$ python3 -q
>>> import numpy as np
>>> import numpy.linalg as la
>>> np.set_printoptions(precision=1, suppress=True, linewidth=200, sign=" ")
>>> arr = np.loadtxt("a.csv", delimiter=",")
>>> arr.round(1) + 0
array([[ 1. ,  0. ,  0.1, -0.2],
       [ 0. ,  1. , -0.1,  0.2],
       [ 0.1, -0.1,  0.7,  0.7],
       [-0.2,  0.2,  0.7, -0.6]])
>>> rng = np.random.default_rng(424)
>>> other = arr + rng.integers(-2, 3, (4, 3)) @ rng.integers(-2, 3, (3, 4))
>>> other
array([[ 5. ,  3. ,  1.1, -0.2],
       [ 2. ,  2. , -1.1,  1.2],
       [ 1.1,  0.9, -1.3,  1.7],
       [ 3.8,  5.2,  1.7, -1.6]])
>>> np.round(la.svd(other - arr, compute_uv=False), 1) + 0
array([ 8.5,  3. ,  1.3,  0. ])
>>> other - arr
array([[ 4.,  3.,  1.,  0.],
       [ 2.,  1., -1.,  1.],
       [ 1.,  1., -2.,  1.],
       [ 4.,  5.,  1., -1.]])
>>> data = np.array([[2, 1, 2, 2, 2, 3],
...     [1, 1, 0, 0, 2, 3],
...     [0, 1, 3, 2, 2, 1],
...     [3, 1, 0, 0, 2, 2],
...     [0, 1, 0, 3, 1, 0],
...     [0, 3, 2, 1, 1, 2],
...     [3, 0, 2, 2, 1, 0],
...     [1, 0, 2, 3, 1, 3],
...     [0, 0, 2, 2, 3, 1],
...     [3, 0, 1, 3, 3, 3],
...     [0, 0, 0, 3, 2, 1]])
>>> data
array([[ 2,  1,  2,  2,  2,  3],
       [ 1,  1,  0,  0,  2,  3],
       [ 0,  1,  3,  2,  2,  1],
       [ 3,  1,  0,  0,  2,  2],
       [ 0,  1,  0,  3,  1,  0],
       [ 0,  3,  2,  1,  1,  2],
       [ 3,  0,  2,  2,  1,  0],
       [ 1,  0,  2,  3,  1,  3],
       [ 0,  0,  2,  2,  3,  1],
       [ 3,  0,  1,  3,  3,  3],
       [ 0,  0,  0,  3,  2,  1]])
>>> t = np.radians(90)
>>> R = np.eye(6)
>>> R[0, 0] = R[2, 2] = np.cos(t)
>>> R[0, 2], R[2, 0] = -np.sin(t), np.sin(t)
>>> R.round(1) + 0
array([[ 0.,  0., -1.,  0.,  0.,  0.],
       [ 0.,  1.,  0.,  0.,  0.,  0.],
       [ 1.,  0.,  0.,  0.,  0.,  0.],
       [ 0.,  0.,  0.,  1.,  0.,  0.],
       [ 0.,  0.,  0.,  0.,  1.,  0.],
       [ 0.,  0.,  0.,  0.,  0.,  1.]])
>>> other = data @ R.T
>>> np.allclose(la.norm(data, axis=1), la.norm(other, axis=1))
True
>>> round(float(la.det(R)), 1), np.trace(R)
(1.0, np.float64(4.0))
>>> np.allclose(data @ data.T, other @ other.T)
True
>>> other = np.c_[data[:, :5] @ np.array([[-2, 3, 0, -9, -6],
...     [-2, -9, -4, 1, 7],
...     [-5, 1, 3, 7, 4],
...     [9, 2, -7, 7, 7],
...     [4, -7, -3, -5, -2]]), np.array([3, -3, 3, 0, -2, 3, -3, 1, -3, -4, 4])]
>>> other
array([[ 10, -11, -18,   1,  13,   3],
       [  4, -20, -10, -18,  -3,  -3],
       [  9, -16, -15,  26,  29,   3],
       [  0, -14, -10, -36, -15,   0],
       [ 29, -10, -28,  17,  26,  -2],
       [ -3, -30, -16,  19,  34,   3],
       [  6,   8, -11,  -4,   2,  -3],
       [ 19,   4, -18,  21,  21,   1],
       [ 20, -15, -17,  13,  16,  -3],
       [ 28,  -5, -27, -14,   1,  -4],
       [ 35,  -8, -27,  11,  17,   4]])
>>> np.round(la.lstsq(data, other[:, 0])[0], 1) + 0
array([-2., -2., -5.,  9.,  4.,  0.])
>>> la.norm(la.qr(data)[0].T @ other, axis=0) ** 2 / ((other ** 2).sum(axis=0) + 1e-12)
array([ 1. ,  1. ,  1. ,  1. ,  1. ,  0.3])
>>> la.matrix_rank(other)
np.int64(6)
>>> la.matrix_rank(np.c_[data, other])
np.int64(7)
>>> np.round(la.norm(other - data @ la.lstsq(data, other)[0], axis=0), 1) + 0
array([ 0. ,  0. ,  0. ,  0. ,  0. ,  7.7])
>>> q, vecs = la.qr(other[:, :4])[0], la.qr(other[:, 4:])[0]
>>> sig = la.svd(q.T @ vecs, compute_uv=False)
>>> (sig > 0.9).sum()
np.int64(1)
>>> round(float(la.norm(q @ q.T - vecs @ vecs.T, 2)), 1)
1.0
>>> W = np.array([[-2, -4, 7, 8, -6],
...     [8, -8, -8, 2, 1],
...     [-6, 0, 8, 6, -5],
...     [-3, -3, 8, 4, 9],
...     [2, 6, -7, -7, -3],
...     [8, 1, -5, 3, -5]])
>>> coef = np.array([2, 0, 0, 2, 1])
>>> act = np.maximum(data @ W + coef, 0)
>>> (act > 0).astype(int)
array([[ 1,  0,  1,  1,  0],
       [ 1,  1,  0,  1,  0],
       [ 0,  0,  1,  1,  0],
       [ 1,  0,  0,  1,  0],
       [ 1,  0,  1,  1,  1],
       [ 1,  0,  0,  1,  0],
       [ 0,  0,  1,  1,  0],
       [ 1,  0,  1,  1,  0],
       [ 0,  1,  1,  1,  0],
       [ 1,  0,  1,  1,  0],
       [ 1,  1,  1,  1,  1]])
>>> act
array([[ 16,   0,   9,  35,   0],
       [ 36,   3,   0,   7,   0],
       [  0,   0,  13,  19,   0],
       [ 24,   0,   0,  20,   0],
       [  3,   0,   9,   9,  26],
       [ 29,   0,   0,  23,   0],
       [  0,   0,  46,  39,   0],
       [  5,   0,  25,  36,   0],
       [  0,  13,   6,   4,   0],
       [ 11,   0,  17,  32,   0],
       [  5,   4,   5,   3,  17]])
>>> la.matrix_rank(act)
np.int64(5)
>>> Z = np.array([[-5, -2], [-4, 6], [7, -1], [7, 3], [-2, -8]])
>>> W @ Z
array([[ 143,   45],
       [ -52,  -58],
       [ 138,   62],
       [  93,  -80],
       [-126,   42],
       [ -48,   44]])
>>> act @ Z
array([[ 228,   64],
       [-143,  -33],
       [ 224,   44],
       [  20,   12],
       [  59, -196],
       [  16,   11],
       [ 595,   71],
       [ 402,   73],
       [  18,   84],
       [ 288,   57],
       [ -19, -118]])
>>> other = data / np.sqrt((data ** 2).mean(axis=1, keepdims=True))
>>> la.norm(other, axis=1)
array([ 2.4,  2.4,  2.4,  2.4,  2.4,  2.4,  2.4,  2.4,  2.4,  2.4,  2.4])
>>> data - data.mean(axis=1, keepdims=True)
array([[ 0. , -1. ,  0. ,  0. ,  0. ,  1. ],
       [-0.2, -0.2, -1.2, -1.2,  0.8,  1.8],
       [-1.5, -0.5,  1.5,  0.5,  0.5, -0.5],
       [ 1.7, -0.3, -1.3, -1.3,  0.7,  0.7],
       [-0.8,  0.2, -0.8,  2.2,  0.2, -0.8],
       [-1.5,  1.5,  0.5, -0.5, -0.5,  0.5],
       [ 1.7, -1.3,  0.7,  0.7, -0.3, -1.3],
       [-0.7, -1.7,  0.3,  1.3, -0.7,  1.3],
       [-1.3, -1.3,  0.7,  0.7,  1.7, -0.3],
       [ 0.8, -2.2, -1.2,  0.8,  0.8,  0.8],
       [-1. , -1. , -1. ,  2. ,  1. ,  0. ]])
>>> la.matrix_rank(data - data.mean(axis=1, keepdims=True))
np.int64(5)
>>> mat = np.load("data.npy")
>>> mat
array([[-7.,  2.,  1.,  0.,  7.,  8.,  0.],
       [-1., -7.,  2.,  8.,  6.,  4.,  0.],
       [ 9.,  9., -5.,  2.,  2.,  5.,  8.],
       [ 0.,  0.,  0.,  1.,  0.,  1.,  3.],
       [ 0.,  0.,  0.,  4.,  4.,  4.,  4.],
       [ 0.,  0.,  0.,  1.,  4.,  4.,  2.],
       [ 0.,  0.,  0.,  5.,  3.,  3.,  1.]])
>>> other = la.inv(mat)
>>> other.round(1) + 0
array([[-0.4, -0.5, -0.3,  0.3, -0.7,  1.5,  1.1],
       [-0.3, -0.7, -0.3,  0. , -0.1,  1.1,  1.1],
       [-1.4, -2.1, -1.3,  1.2, -1.7,  4.9,  4. ],
       [ 0. ,  0. ,  0. ,  0. ,  0.1, -0.2,  0.2],
       [ 0. ,  0. ,  0. , -1. ,  1.1, -0.4, -0.6],
       [ 0. ,  0. ,  0. ,  1. , -1.3,  0.8,  0.7],
       [ 0. ,  0. ,  0. ,  0. ,  0.4, -0.2, -0.3]])
>>> round(float(la.cond(mat)), 1)
151.4
>>> la.matrix_power(mat, 3)
array([[-445.,  173.,   58.,  263.,  586.,  710.,  284.],
       [-514., -616.,  287.,  816.,  848.,  659., -152.],
       [1377.,  864., -557.,  234.,  -95.,  241., 1669.],
       [   0.,    0.,    0.,  123.,  132.,  149.,  139.],
       [   0.,    0.,    0.,  468.,  488.,  532.,  444.],
       [   0.,    0.,    0.,  367.,  395.,  426.,  352.],
       [   0.,    0.,    0.,  335.,  338.,  363.,  281.]])
>>> mat.inv()
Traceback (most recent call last):
  File "<python-input-51>", line 1, in <module>
    mat.inv()
    ^^^^^^^
AttributeError: 'numpy.ndarray' object has no attribute 'inv'
>>> (mat + mat.T) / 2
array([[-7. ,  0.5,  5. ,  0. ,  3.5,  4. ,  0. ],
       [ 0.5, -7. ,  5.5,  4. ,  3. ,  2. ,  0. ],
       [ 5. ,  5.5, -5. ,  1. ,  1. ,  2.5,  4. ],
       [ 0. ,  4. ,  1. ,  1. ,  2. ,  1. ,  4. ],
       [ 3.5,  3. ,  1. ,  2. ,  4. ,  4. ,  3.5],
       [ 4. ,  2. ,  2.5,  1. ,  4. ,  4. ,  2.5],
       [ 0. ,  0. ,  4. ,  4. ,  3.5,  2.5,  1. ]])
>>> np.allclose(mat @ mat.T, mat.T @ mat)
False
>>> W0 = np.array([[1, -1, -1, 1, 1, -1, -1, 1],
...     [1, -1, -1, 1, -1, 1, 1, -1],
...     [1, 1, -1, -1, 1, 1, -1, -1],
...     [1, 1, 1, 1, 1, 1, 1, 1],
...     [1, 1, 1, 1, -1, -1, -1, -1],
...     [1, -1, 1, -1, 1, -1, 1, -1],
...     [1, -1, 1, -1, -1, 1, -1, 1],
...     [1, 1, -1, -1, -1, -1, 1, 1]])
>>> W0.mean(axis=0)
array([ 1.,  0.,  0.,  0.,  0.,  0.,  0.,  0.])
>>> np.zeros(8, 8)
Traceback (most recent call last):
  File "<python-input-56>", line 1, in <module>
    np.zeros(8, 8)
    ~~~~~~~~^^^^^^
TypeError: Cannot interpret '8' as a data type
>>> la.svd(W0, compute_uv=False)
array([ 2.8,  2.8,  2.8,  2.8,  2.8,  2.8,  2.8,  2.8])
>>> np.diff(W0, axis=0)
array([[ 0,  0,  0,  0, -2,  2,  2, -2],
       [ 0,  2,  0, -2,  2,  0, -2,  0],
       [ 0,  0,  2,  2,  0,  0,  2,  2],
       [ 0,  0,  0,  0, -2, -2, -2, -2],
       [ 0, -2,  0, -2,  2,  0,  2,  0],
       [ 0,  0,  0,  0, -2,  2, -2,  2],
       [ 0,  2, -2,  0,  0, -2,  2,  0]])
>>> np.abs(W0).max()
np.int64(1)
>>> W0 - W0[0]
array([[ 0,  0,  0,  0,  0,  0,  0,  0],
       [ 0,  0,  0,  0, -2,  2,  2, -2],
       [ 0,  2,  0, -2,  0,  2,  0, -2],
       [ 0,  2,  2,  0,  0,  2,  2,  0],
       [ 0,  2,  2,  0, -2,  0,  0, -2],
       [ 0,  0,  2, -2,  0,  0,  2, -2],
       [ 0,  0,  2, -2, -2,  2,  0,  0],
       [ 0,  2,  0, -2, -2,  0,  2,  0]])
>>> W0[:, 8]
Traceback (most recent call last):
  File "<python-input-61>", line 1, in <module>
    W0[:, 8]
    ~~^^^^^^
IndexError: index 8 is out of bounds for axis 1 with size 8
>>> round(la.norm(W0), 1)
np.float64(8.0)
>>> np.count_nonzero(W0)
np.int64(64)
>>> other = W0 / la.norm(W0, axis=1, keepdims=True)
>>> cov = other @ other.T
>>> (np.abs(cov) > 0.9).astype(int)
array([[ 1,  0,  0,  0,  0,  0,  0,  0],
       [ 0,  1,  0,  0,  0,  0,  0,  0],
       [ 0,  0,  1,  0,  0,  0,  0,  0],
       [ 0,  0,  0,  1,  0,  0,  0,  0],
       [ 0,  0,  0,  0,  1,  0,  0,  0],
       [ 0,  0,  0,  0,  0,  1,  0,  0],
       [ 0,  0,  0,  0,  0,  0,  1,  0],
       [ 0,  0,  0,  0,  0,  0,  0,  1]])
>>> np.degrees(np.arccos(np.clip(cov[1, 0], -1, 1)))
np.float64(90.0)
>>> r0, v = W0[6], W0[5]
>>> r0 @ r0
np.int64(8)
>>> p = (r0 @ v) / (r0 @ r0) * r0
>>> np.outer(r0, v)
array([[ 1, -1,  1, -1,  1, -1,  1, -1],
       [-1,  1, -1,  1, -1,  1, -1,  1],
       [ 1, -1,  1, -1,  1, -1,  1, -1],
       [-1,  1, -1,  1, -1,  1, -1,  1],
       [-1,  1, -1,  1, -1,  1, -1,  1],
       [ 1, -1,  1, -1,  1, -1,  1, -1],
       [-1,  1, -1,  1, -1,  1, -1,  1],
       [ 1, -1,  1, -1,  1, -1,  1, -1]])
>>> v - p
array([ 1., -1.,  1., -1.,  1., -1.,  1., -1.])
>>> p
array([ 0., -0.,  0., -0., -0.,  0., -0.,  0.])
>>> la.matrix_rank(np.outer(r0, v))
np.int64(1)
>>> (v - p) @ r0
np.float64(0.0)
>>> np.round(la.norm(r0 + v) ** 2 + la.norm(r0 - v) ** 2, 1)
np.float64(32.0)
>>> x0 = np.array([-2, 1, 0, 2, -2, -2, 2, -2])
>>> rhs = W0 @ x0
>>> rhs
array([-5,  3, -7, -3,  5, -1, -9,  1])
>>> la.solve(W0, rhs)
array([-2.,  1.,  0.,  2., -2., -2.,  2., -2.])
>>> la.solve(W0, W0[:, 3])
array([ 0.,  0.,  0.,  1., -0.,  0., -0.,  0.])
>>> la.solve(W0, 3 * rhs)
array([-6.,  3.,  0.,  6., -6., -6.,  6., -6.])
>>> la.solve(W0.T, W0[7])
array([ 0., -0., -0.,  0., -0., -0., -0.,  1.])
>>> E = np.array([[-2.0, 1.0, 1.0, 1.0, 1.0, 1.0],
...     [1.0, -2.0, 1.0, 1.0, 1.0, 1.0],
...     [1.0, 1.0, -2.0, 1.0, 1.0, 1.0],
...     [1.0, 1.0, 1.0, -2.0, 1.0, 1.0],
...     [1.0, 1.0, 1.0, 1.0, -2.0, 1.0],
...     [1.0, 1.0, 1.0, 1.0, 1.0, -2.0]])
>>> E
array([[-2.,  1.,  1.,  1.,  1.,  1.],
       [ 1., -2.,  1.,  1.,  1.,  1.],
       [ 1.,  1., -2.,  1.,  1.,  1.],
       [ 1.,  1.,  1., -2.,  1.,  1.],
       [ 1.,  1.,  1.,  1., -2.,  1.],
       [ 1.,  1.,  1.,  1.,  1., -2.]])
>>> x0 = np.array([-1, 2, -2, -2, 0, -3])
>>> E @ x0
array([ -3., -12.,   0.,   0.,  -6.,   3.])
>>> la.norm(E @ x0) <= la.norm(E, 2) * la.norm(x0) + 1e-9
np.True_
>>> np.sign((E @ x0).round(6))
array([-1., -1.,  0.,  0., -1.,  1.])
>>> (E * x0).sum(axis=1)
array([ -3., -12.,   0.,   0.,  -6.,   3.])
>>> E @ (2 * x0)
array([ -6., -24.,   0.,   0., -12.,   6.])
>>> np.einsum("ij,j->i", E, x0)
array([ -3., -12.,   0.,   0.,  -6.,   3.])
>>> (E @ x0).argmax()
np.int64(5)
>>> E @ np.eye(6)[2]
array([ 1.,  1., -2.,  1.,  1.,  1.])
